>>> import numpy as np
>>> import numpy.linalg as la
>>> np.set_printoptions(precision=2, suppress=True, linewidth=120)
>>> def rd(a):
...     return np.round(a, 2) + 0
... 
>>> data = np.array([[5, 1, 1, 0, 0], [0, 0, 0, 0, 0], [2, 0, 0, 0, 0]])
>>> left, s, vt = la.svd(data)
>>> rd(s)
array([5.54, 0.51, 0.  ])
>>> np.argmax(s[:-1] / (s[1:] + 1e-6)) + 1
np.int64(2)
>>> out = left[:, :2] @ np.diag(s[:2]) @ vt[:2]
>>> rd(out)
array([[5., 1., 1., 0., 0.],
       [0., 0., 0., 0., 0.],
       [2., 0., 0., 0., 0.]])
>>> la.matrix_rank(data, rtol=0.05)
np.int64(2)
>>> rd(la.norm(data - out, 2)), rd(s[2])
(np.float64(0.0), np.float64(0.0))
>>> W = np.array([[2, 2, 2, -1, -3, -2],
...     [3, 0, 2, -3, 3, -2],
...     [-2, 0, 2, -1, -3, 1],
...     [1, -2, -2, 1, 2, 0],
...     [0, 3, 3, 0, 1, -1]])
>>> beta = np.array([-4, -9, -1, -5, -1, -1])
>>> act = np.maximum(data @ W + beta, 0)
>>> rd((act > 0).mean(axis=0))
array([0.33, 0.33, 0.67, 0.  , 0.  , 0.  ])
>>> act
array([[ 7,  1, 13,  0,  0,  0],
       [ 0,  0,  0,  0,  0,  0],
       [ 0,  0,  3,  0,  0,  0]])
>>> cent = np.array([[1, -1, 1],
...     [1, 0, 0],
...     [-2, -2, 0],
...     [-1, 1, -2],
...     [0, 2, -2],
...     [0, -2, -1]])
>>> act @ cent
array([[-18, -33,   7],
       [  0,   0,   0],
       [ -6,  -6,   0]])
>>> (act @ cent).round(6).argmax(axis=1)
array([2, 0, 2])
>>> left, s, vt = la.svd(data)
>>> vecs = vt[:(s > 1e-8).sum()]
>>> rng = np.random.default_rng(587870)
>>> vec = data[1] + 5 * data[0] + rng.integers(2) * np.eye(5)[2]
>>> vec
array([25.,  5.,  6.,  0.,  0.])
>>> rd(la.norm(vec - vecs.T @ vecs @ vec))
np.float64(0.71)
>>> rk = la.matrix_rank(data)
>>> rk
np.int64(2)
>>> ns = la.svd(data)[2][rk:].T
>>> la.matrix_rank(data.T @ data), la.matrix_rank(data @ data.T)
(np.int64(2), np.int64(2))
>>> [int(la.matrix_rank(np.delete(data, i, axis=0))) for i in range(3)]
[1, 2, 1]
>>> [int(la.matrix_rank(data[:i])) for i in range(1, len(data) + 1)]
[1, 1, 2]
>>> np.allclose(data[:-1].T @ la.lstsq(data[:-1].T, data[-1])[0], data[-1])
False
>>> np.unique(data.round(6), axis=0).shape
(3, 5)
>>> rd(data @ la.pinv(data) @ data)
array([[5., 1., 1., 0., 0.],
       [0., 0., 0., 0., 0.],
       [2., 0., 0., 0., 0.]])
>>> np.abs(np.diag(la.qr(data)[1])) > 1e-9
array([ True,  True, False])
>>> M = np.loadtxt("mat.csv", delimiter=",")
>>> M
array([[-2.,  0.,  0.,  0.],
       [ 0., -3.,  0.,  0.],
       [ 0.,  0.,  2.,  0.],
       [ 0.,  0.,  0.,  1.]])
>>> labels = rng.permutation(4)
>>> out = M[:, labels] * rng.choice([-1, 1], 4)
>>> out
array([[-0., -0., -2., -0.],
       [-0., -0.,  0.,  3.],
       [-2., -0.,  0., -0.],
       [-0., -1.,  0., -0.]])
>>> left, _, vt = la.svd(M.T @ out)
>>> labels
array([2, 3, 0, 1])
>>> feats = np.load("arr.npy")
>>> feats
array([[ 0,  4,  0, -3, -1,  5],
       [ 4,  4,  0,  3,  1, -3],
       [ 0,  0,  0,  1,  1,  1],
       [-3,  3,  1, -6, -6, -2],
       [-1,  1,  1, -6, -4, -4],
       [ 5, -3,  1, -2, -4,  2]])
>>> vec = np.array([-2, -1, 2, 0, 2, 1])
>>> la.norm(feats @ vec) <= la.norm(feats, 2) * la.norm(vec) + 1e-9
np.True_
>>> np.sign((feats @ vec).round(6))
array([-1, -1,  1, -1, -1, -1])
>>> (feats @ vec).argmax()
np.int64(2)
>>> feats * vec
array([[  0,  -4,   0,   0,  -2,   5],
       [ -8,  -4,   0,   0,   2,  -3],
       [  0,   0,   0,   0,   2,   1],
       [  6,  -3,   2,   0, -12,  -2],
       [  2,  -1,   2,   0,  -8,  -4],
       [-10,   3,   2,   0,  -8,   2]])
>>> rd(la.norm(feats) ** 2 / la.norm(feats, 2) ** 2)
np.float64(1.91)
>>> rd(la.norm(feats[5] - feats[4]))
np.float64(10.2)
>>> la.norm(feats, axis=1).argmax()
np.int64(3)
>>> rd(la.norm(feats, axis=0))
array([7.14, 7.14, 1.73, 9.75, 8.43, 7.68])
>>> rd(la.norm(feats, axis=1))
array([7.14, 7.14, 1.73, 9.75, 8.43, 7.68])
>>> t3 = np.stack([feats, -2 * feats, feats[::-1]])
>>> la.matrix_rank(t3)
array([6, 6, 6])
>>> t3.sum(axis=0)
array([[ 5, -7,  1,  1, -3, -3],
       [-5, -3,  1, -9, -5, -1],
       [-3,  3,  1, -7, -7, -3],
       [ 3, -3, -1,  7,  7,  3],
       [ 5,  3, -1,  9,  5,  1],
       [-5,  7, -1, -1,  3,  3]])
>>> t3.shape
(3, 6, 6)
>>> la.matrix_rank(t3.reshape(3, -1))
np.int64(2)
>>> vec = np.array([-7, -4, 7, -2, -7, 2])
>>> rhs = feats @ vec
>>> rhs
array([  7, -63,  -7,  66,  42,  20])
>>> rd(la.solve(feats, 4 * rhs))
array([-28., -16.,  28.,  -8., -28.,   8.])
>>> rd(la.solve(feats, feats[:, 3]))
array([0., 0., 0., 1., 0., 0.])
>>> rd(la.solve(feats, rhs))
array([-7., -4.,  7., -2., -7.,  2.])
>>> Q, Rm = la.qr(feats)
>>> np.trace(Q @ Q.T)
np.float64(6.0)
>>> Q.shape, Rm.shape
((6, 6), (6, 6))
>>> rd(np.abs(np.diag(Rm)))
array([7.14, 7.03, 1.72, 3.15, 1.57, 4.47])
>>> rd(Q.T @ Q)
array([[1., 0., 0., 0., 0., 0.],
       [0., 1., 0., 0., 0., 0.],
       [0., 0., 1., 0., 0., 0.],
       [0., 0., 0., 1., 0., 0.],
       [0., 0., 0., 0., 1., 0.],
       [0., 0., 0., 0., 0., 1.]])
>>> arr = np.load("layer2.npy")
>>> arr
array([[  1. ,   0.2,   0.6],
       [  0.5,   1.6,   0.1],
       [ -1. ,   0.8,  -1.1],
       [ -0.7,  -1.8,  -1.1],
       [  0.6,   0. ,   0.4],
       [ -1.2,   2.4,  -0.1],
       [  1.2,  -1.6,  -0.1],
       [  1.1,  -0.1,  -1.1],
       [ -0.4,   0.8,   0.7],
       [ -1. ,   0.6,  -0.6],
       [ -1.3,  -0.5,  -0.7],
       [ -0.7,   0.9,  -1. ],
       [  0.5,   0. ,  -0.3],
       [  0.8,   0.8,  -0.5],
       [  0.9,   1. ,  -1.1],
       [  1.6,  -0.2,   0.5],
       [ -2.3,   1.9,   1.2],
       [  0.8,  -0.4,   1.1],
       [ -0.6,   0.3,  -1.3],
       [ -0.3,   0.2,   0.4],
       [  0.8,  -0.7,   1.9],
       [ -0.1,   0.3,   0.1],
       [ -1.6,  -0.1,  -1.5],
       [  0.2,  -0.8,  -0.5],
       [ -1.2,  -0.6,  -0.6],
       [  0.9,  -2.5,  -2.3],
       [  0.6,  -0.3,   1.3],
       [  1.5,  -0.2,   0.4],
       [ -0.6,  -0.2,   1.1],
       [  6. , -22. ,  14. ],
       [  0.3,   1.5,  -0.4],
       [ -0.2,  -0.7,   0.1],
       [  0.2,  -0.2,  -0.5],
       [  0.3,  -1.4,   0.4],
       [  0.3,  -0.5,   0.1],
       [  0.3,   0.1,  -0.3]])
>>> hat = arr @ la.solve(arr.T @ arr, arr.T)
>>> np.allclose(hat @ hat, hat)
True
>>> rd(np.diag(hat))
array([0.05, 0.05, 0.03, 0.14, 0.02, 0.07, 0.06, 0.08, 0.03, 0.03, 0.09, 0.01, 0.01, 0.04, 0.07, 0.09, 0.28, 0.03,
       0.03, 0.01, 0.06, 0.  , 0.13, 0.02, 0.08, 0.33, 0.03, 0.08, 0.04, 0.96, 0.03, 0.01, 0.01, 0.01, 0.  , 0.01])
>>> rd(la.eigvalsh(hat))
array([0., 0., 0., 0., 0., 0., 0., 0., 0., 0., 0., 0., 0., 0., 0., 0., 0., 0., 0., 0., 0., 0., 0., 0., 0., 0., 0., 0.,
       0., 0., 0., 0., 0., 1., 1., 1.])
